% ipython --no-banner

In [1]: import numpy as np

In [2]: np.set_printoptions(precision=2, suppress=True, linewidth=120)

In [3]: m1 = np.load("a.npy")

In [4]: m1
Out[4]: 
array([[-4,  0,  0,  0,  0],
       [ 0, -2,  0,  0,  0],
       [ 0,  0, -4,  0,  0],
       [ 0,  0,  0,  1,  0],
       [ 0,  0,  0,  0, -1]])

In [5]: np.linalg.svd(m1, compute_uv=False)
Out[5]: array([4., 4., 2., 1., 1.])

In [6]: m1.T @ m1
Out[6]: 
array([[16,  0,  0,  0,  0],
       [ 0,  4,  0,  0,  0],
       [ 0,  0, 16,  0,  0],
       [ 0,  0,  0,  1,  0],
       [ 0,  0,  0,  0,  1]])

In [7]: np.linalg.norm(m1, axis=0)
Out[7]: array([4., 2., 4., 1., 1.])

In [8]: x = np.array([0, -2, -2, 3, 1])

In [9]: h = np.maximum(m1 @ x, 0)

In [10]: np.flatnonzero(h > 1e-9)
Out[10]: array([1, 2, 3])

In [11]: m1.T @ h
Out[11]: array([  0,  -8, -32,   3,   0])

In [12]: round(np.linalg.eigvals(m1).sum().real, 2)
Out[12]: np.float64(-10.0)

In [13]: round(float(np.linalg.det(m1[::-1])), 2)
Out[13]: 32.0

In [14]: round(float(np.linalg.det(m1.T)), 2)
Out[14]: 32.0

In [15]: np.poly(m1)
Out[15]: array([  1.,  10.,  31.,  22., -32., -32.])

In [16]: np.einsum("ii->", m1)
Out[16]: np.int64(-10)

In [17]: m1 @ m1
Out[17]: 
array([[16,  0,  0,  0,  0],
       [ 0,  4,  0,  0,  0],
       [ 0,  0, 16,  0,  0],
       [ 0,  0,  0,  1,  0],
       [ 0,  0,  0,  0,  1]])

In [18]: [int(np.linalg.matrix_rank(np.linalg.matrix_power(m1, p))) for p in range(1, 6)]
Out[18]: [5, 5, 5, 5, 5]

In [19]: K = np.array([[26.0, -8.0, 0.0, -15.0],
    ...:     [32.0, -13.0, 0.0, -16.0],
    ...:     [30.0, -8.0, -4.0, -15.0],
    ...:     [30.0, -8.0, 0.0, -19.0]])

In [20]: K
Out[20]: 
array([[ 26.,  -8.,   0., -15.],
       [ 32., -13.,   0., -16.],
       [ 30.,  -8.,  -4., -15.],
       [ 30.,  -8.,   0., -19.]])

In [21]: other = K / np.sqrt((K ** 2).mean(axis=1, keepdims=True))

In [22]: other[3]
Out[22]: array([ 1.65, -0.44,  0.  , -1.04])

In [23]: K - K.mean(axis=1, keepdims=True)
Out[23]: 
array([[ 25.25,  -8.75,  -0.75, -15.75],
       [ 31.25, -13.75,  -0.75, -16.75],
       [ 29.25,  -8.75,  -4.75, -15.75],
       [ 29.25,  -8.75,  -0.75, -19.75]])

In [24]: np.linalg.matrix_rank(K - K.mean(axis=1, keepdims=True))
Out[24]: np.int64(3)

In [25]: np.linalg.matrix_rank(other) == np.linalg.matrix_rank(K)
Out[25]: np.True_

In [26]: np.linalg.norm(other, axis=1)
Out[26]: array([2., 2., 2., 2.])

In [27]: x = np.array([-3, -3, 1, -3])

In [28]: y = K @ x

In [29]: y
Out[29]: array([ -9.,  -9., -25.,  -9.])

In [30]: np.linalg.solve(K, y)
Out[30]: array([-3., -3.,  1., -3.])

In [31]: np.linalg.solve(K, K[:, 0])
Out[31]: array([1., 0., 0., 0.])

In [32]: x = np.array([3, -2, 3, 3])

In [33]: y = K @ x

In [34]: b, lr = np.zeros(4), 1 / np.linalg.norm(K, 2) ** 2

In [35]: for i in range(300):
    ...:     b -= lr * K.T @ (K @ b - y)
    ...:     if i % 50 == 0: print(i, round(np.linalg.norm(K @ b - y), 2))
    ...: 
0 17.22
50 14.26
100 11.81
150 9.78
200 8.1
250 6.72

In [36]: b
Out[36]: array([ 1.36, -2.67,  0.81,  0.54])

In [37]: round(float(np.linalg.cond(K)), 2)
Out[37]: 352.41

In [38]: Z = np.sign(np.array([[-8, 5, 0, 0], [-6, -8, 9, 8], [6, 6, -3, 1], [3, -9, -1, 2]]))

In [39]: other = (np.tril(Z, -1) + np.eye(4)) @ (np.triu(Z, 1) + np.eye(4))

In [40]: ev = np.array([2, -1, -2, 0])

In [41]: F = np.rint(other * ev @ np.linalg.inv(other)) + 0

In [42]: F
Out[42]: 
array([[ -7.,  -6.,   3.,   0.],
       [  4.,   6.,  -2.,   2.],
       [-10.,  -4.,   4.,   4.],
       [ -4.,  -8.,   2.,  -4.]])

In [43]: [round(float(x), 2) for x in np.linalg.svd(F, compute_uv=False)[:3]]
Out[43]: [18.37, 8.04, 0.16]

In [44]: round(np.trace(np.linalg.pinv(F) @ F), 2)
Out[44]: np.float64(3.0)

In [45]: np.round(F @ np.linalg.pinv(F) @ F, 2) + 0
Out[45]: 
array([[ -7.,  -6.,   3.,   0.],
       [  4.,   6.,  -2.,   2.],
       [-10.,  -4.,   4.,   4.],
       [ -4.,  -8.,   2.,  -4.]])

In [46]: np.abs(np.diag(np.linalg.qr(F)[1])) > 1e-9
Out[46]: array([ True,  True,  True, False])

In [47]: np.unique(F.round(6), axis=0).shape
Out[47]: (4, 4)

In [48]: other = np.array([[2, -3], [3, 3]])

In [49]: Z = np.kron(other, F)

In [50]: np.linalg.matrix_rank(Z)
Out[50]: np.int64(6)

In [51]: round(float(np.linalg.norm(Z, 2)), 2), np.round(np.linalg.norm(other, 2) * np.linalg.norm(F, 2), 2)
Out[51]: (80.91, np.float64(80.91))

In [52]: M = np.loadtxt("data.csv", delimiter=",")

In [53]: M
Out[53]: 
array([[-0.72, -0.99,  0.1 ,  1.86, -1.57, -1.68],
       [ 0.73,  0.32,  0.22, -0.5 ,  0.45,  0.39],
       [-1.05, -0.77, -0.21,  0.95, -1.37, -1.28],
       [-0.85, -1.15, -0.12,  2.21, -1.84, -1.69],
       [ 0.24, -0.99, -0.4 ,  1.02, -0.48, -1.  ],
       [ 2.15,  1.94,  0.14, -4.43,  4.44,  4.19],
       [ 0.87,  0.8 , -0.1 , -2.2 ,  1.87,  2.51],
       [ 0.07,  0.  ,  0.34,  0.07, -0.7 , -0.57],
       [-0.1 ,  0.75,  0.15, -1.2 ,  1.08,  0.85],
       [-0.62, -1.02,  0.11,  1.16, -1.54, -1.63],
       [ 1.52,  1.74,  0.59, -2.67,  2.85,  2.5 ],
       [-2.34, -2.59, -0.1 ,  5.31, -5.47, -5.55],
       [ 0.19, -0.16,  0.06, -0.75,  0.25, -0.45],
       [ 0.63,  0.85, -0.37, -0.44,  1.11,  1.28],
       [ 1.74,  1.81,  0.11, -3.48,  3.59,  3.5 ],
       [ 0.96,  0.69, -0.09, -1.13,  1.71,  1.58],
       [ 0.35,  0.1 , -0.55, -0.51,  0.5 ,  0.99],
       [-0.29, -0.81,  0.23,  0.68, -0.73, -1.37],
       [ 0.1 ,  0.21,  0.25,  1.35, -0.68, -0.7 ],
       [ 0.57,  0.21,  0.06, -0.41,  0.12,  0.1 ],
       [-0.58, -0.43,  0.  ,  1.65, -2.01, -1.96],
       [ 0.64,  0.34, -0.26, -1.39,  1.07,  1.47],
       [ 0.59, -0.08, -0.21, -0.45,  0.71,  0.06],
       [-0.16,  0.37,  0.5 ,  0.38, -0.01, -0.07],
       [ 1.1 ,  1.95,  0.39, -2.42,  2.49,  2.88],
       [-2.06, -1.65,  0.85,  3.62, -3.82, -3.33],
       [ 0.17,  1.33,  0.1 , -2.06,  1.87,  1.89],
       [ 2.79,  2.43, -0.55, -5.74,  4.65,  5.12],
       [ 0.15, -0.08, -0.23,  0.5 , -0.25, -0.28],
       [-0.93, -1.15, -0.31,  1.71, -2.86, -1.24],
       [-1.09, -1.41, -0.55,  3.32, -2.92, -2.71],
       [-1.45, -1.02,  0.09,  2.53, -2.51, -2.59],
       [ 0.46,  0.99,  0.29, -1.6 ,  1.09,  1.76],
       [-1.2 , -1.2 , -0.06,  2.48, -2.4 , -2.52],
       [ 0.33,  0.45,  0.33, -0.95,  0.95,  0.38]])

In [54]: C2 = np.cov(M, rowvar=False)

In [55]: np.argsort(-M.std(axis=0).round(6), kind="stable")
Out[55]: array([3, 4, 5, 1, 0, 2])

In [56]: C2.shape
Out[56]: (6, 6)

In [57]: np.polyfit(M[:, 1], M[:, 3], 1)
Out[57]: array([-1.88,  0.05])

In [58]: np.corrcoef(M.T)
Out[58]: 
array([[ 1.  ,  0.92, -0.08, -0.95,  0.96,  0.95],
       [ 0.92,  1.  ,  0.12, -0.95,  0.96,  0.97],
       [-0.08,  0.12,  1.  , -0.01,  0.01, -0.03],
       [-0.95, -0.95, -0.01,  1.  , -0.98, -0.98],
       [ 0.96,  0.96,  0.01, -0.98,  1.  ,  0.98],
       [ 0.95,  0.97, -0.03, -0.98,  0.98,  1.  ]])

In [59]: np.round(np.corrcoef(M[:, 1], M[:, 3])[0, 1], 2)
Out[59]: np.float64(-0.95)

In [60]: E = np.load("arr.npy")

In [61]: E
Out[61]: 
array([[-3, -2,  0,  0,  2,  0],
       [-3, -3,  0,  0,  0,  0],
       [ 0,  0, -2,  0,  0,  3],
       [ 0,  0,  0,  2,  0,  0],
       [ 0,  3,  0,  0,  0,  0],
       [ 0,  0,  3,  0,  0, -1]])

In [62]: other = np.array([[0, 1, 1], [2, 2, 2], [0, 2, 0], [0, 0, 0], [2, 2, 2], [2, 0, 2]])

In [63]: np.vstack([E, other.T]).shape
Out[63]: (9, 6)

In [64]: np.linalg.matrix_rank(E @ other)
Out[64]: np.int64(3)

In [65]: other = np.linalg.inv(E)

In [66]: np.round(np.linalg.slogdet(E)[0], 2)
Out[66]: np.float64(1.0)

In [67]: np.round(np.linalg.cond(E), 2)
Out[67]: np.float64(4.93)

In [68]: np.round(np.linalg.det(E) * np.linalg.det(other), 2)
Out[68]: np.float64(1.0)

In [69]: left, s = np.linalg.svd(E)
ValueError: too many values to unpack (expected 2)


In [70]: left, s, Vt = np.linalg.svd(E, full_matrices=False)

In [71]: np.round(Vt @ Vt.T, 2) + 0
Out[71]: 
array([[1., 0., 0., 0., 0., 0.],
       [0., 1., 0., 0., 0., 0.],
       [0., 0., 1., 0., 0., 0.],
       [0., 0., 0., 1., 0., 0.],
       [0., 0., 0., 0., 1., 0.],
       [0., 0., 0., 0., 0., 1.]])

In [72]: s / s[0]
Out[72]: array([1.  , 0.75, 0.4 , 0.33, 0.25, 0.2 ])

In [73]: np.cumsum(s ** 2) / np.sum(s ** 2)
Out[73]: array([0.52, 0.81, 0.89, 0.95, 0.98, 1.  ])

In [74]: np.allclose(left * s @ Vt, E)
Out[74]: True

In [75]: np.abs(left[:, 0]).round(6).argmax()
Out[75]: np.int64(1)

In [76]: (s > 1e-8).sum()
Out[76]: np.int64(6)

In [77]: np.round(left.T @ left, 2) + 0
Out[77]: 
array([[1., 0., 0., 0., 0., 0.],
       [0., 1., 0., 0., 0., 0.],
       [0., 0., 1., 0., 0., 0.],
       [0., 0., 0., 1., 0., 0.],
       [0., 0., 0., 0., 1., 0.],
       [0., 0., 0., 0., 0., 1.]])

In [78]: t3 = np.stack([E, -1 * E, E[::-1]])

In [79]: np.linalg.det(t3)
Out[79]: array([ 252.,  252., -252.])

In [80]: other = np.c_[M[:, :5] @ np.array([[1, 2, -2, 3, 3],
    ...:     [-1, 3, 1, 3, -2],
    ...:     [1, -2, -1, 3, -3],
    ...:     [-2, 0, 2, 1, 1],
    ...:     [1, -1, 2, 1, 1]]), np.array([-7, -5, 3, -5, -6, -8, 9, -7, 6, 6, -4, -7, 4, 5, -5, 0, 7, 1, -8, 6, -1, -1, -8, -9, -4, -1, 2, 4, 1, -9, 1, 7, -9, -3, -2])]

In [81]: other
Out[81]: 
array([[ -4.92,  -3.04,   0.93,  -4.54,  -0.19,  -7.  ],
       [  2.08,   1.53,  -1.46,   3.76,   0.84,  -5.  ],
       [ -3.76,  -2.62,   0.7 ,  -6.51,  -1.4 ,   3.  ],
       [ -6.08,  -3.07,   1.41,  -5.99,   0.48,  -5.  ],
       [ -1.69,  -1.21,   0.01,  -2.91,   4.44,  -6.  ],
       [ 13.65,   5.4 ,  -2.48,  12.7 ,   2.16,  -8.  ],
       [  6.24,   2.47,  -1.5 ,   4.38,   0.98,   9.  ],
       [ -0.43,   0.16,  -1.74,   0.6 ,  -1.44,  -7.  ],
       [  2.78,   0.67,   0.56,   2.28,  -2.37,   6.  ],
       [ -3.35,  -2.98,  -0.65,  -4.97,  -0.53,   6.  ],
       [  8.56,   4.23,  -1.53,  11.73,  -0.51,  -4.  ],
       [-15.94,  -6.78,   1.87, -15.25,  -1.7 ,  -7.  ],
       [  2.16,  -0.47,  -1.6 ,  -0.23,   0.21,   4.  ],
       [  1.4 ,   3.44,   1.3 ,   4.  ,   1.97,   5.  ],
       [ 10.59,   5.1 ,  -1.56,  11.09,   1.38,  -5.  ],
       [  4.15,   2.46,   0.02,   5.26,   2.35,   0.  ],
       [  1.22,   1.6 ,  -0.07,  -0.31,   2.49,   7.  ],
       [ -1.34,  -2.74,  -0.56,  -2.66,   0.01,   1.  ],
       [ -3.24,   1.01,   1.1 ,   2.35,  -0.2 ,  -8.  ],
       [  1.36,   1.53,  -1.57,   2.23,   0.82,   6.  ],
       [ -5.46,  -0.44,   0.01,  -3.39,  -1.24,  -1.  ],
       [  3.89,   1.75,  -1.32,   1.84,   1.7 ,  -1.  ],
       [  2.07,   0.65,  -0.53,   1.16,   2.82,  -8.  ],
       [ -0.8 ,  -0.2 ,   0.93,   2.5 ,  -2.35,  -9.  ],
       [  6.87,   4.78,  -0.5 ,  10.39,  -1.7 ,  -4.  ],
       [-10.62,  -6.95,   1.22,  -8.78,  -5.63,  -1.  ],
       [  4.93,   2.26,   0.51,   4.61,  -2.64,   2.  ],
       [ 15.94,   9.32,  -4.78,  12.92,   4.07,   4.  ],
       [ -1.25,   0.77,   0.35,  -0.23,   1.55,   1.  ],
       [ -6.37,  -1.83,  -1.28,  -8.32,  -0.71,  -9.  ],
       [ -9.79,  -2.39,   2.12,  -8.75,   1.6 ,   1.  ],
       [ -7.91,  -3.63,   1.83,  -7.12,  -2.56,   7.  ],
       [  4.05,   2.22,  -1.24,   4.71,  -1.98,  -9.  ],
       [ -7.42,  -3.48,   1.42,  -7.3 ,  -0.94,  -3.  ],
       [  3.06,   0.4 ,  -0.54,   3.33,  -0.9 ,  -2.  ]])

In [82]: np.linalg.matrix_rank(other)
Out[82]: np.int64(6)

In [83]: np.round(np.linalg.lstsq(M, other[:, 0])[0], 2) + 0
Out[83]: array([ 1., -1.,  1., -2.,  1.,  0.])

In [84]: np.round(np.linalg.norm(other - M @ np.linalg.lstsq(M, other)[0], axis=0), 2) + 0
Out[84]: array([ 0.  ,  0.  ,  0.  ,  0.  ,  0.  , 27.62])
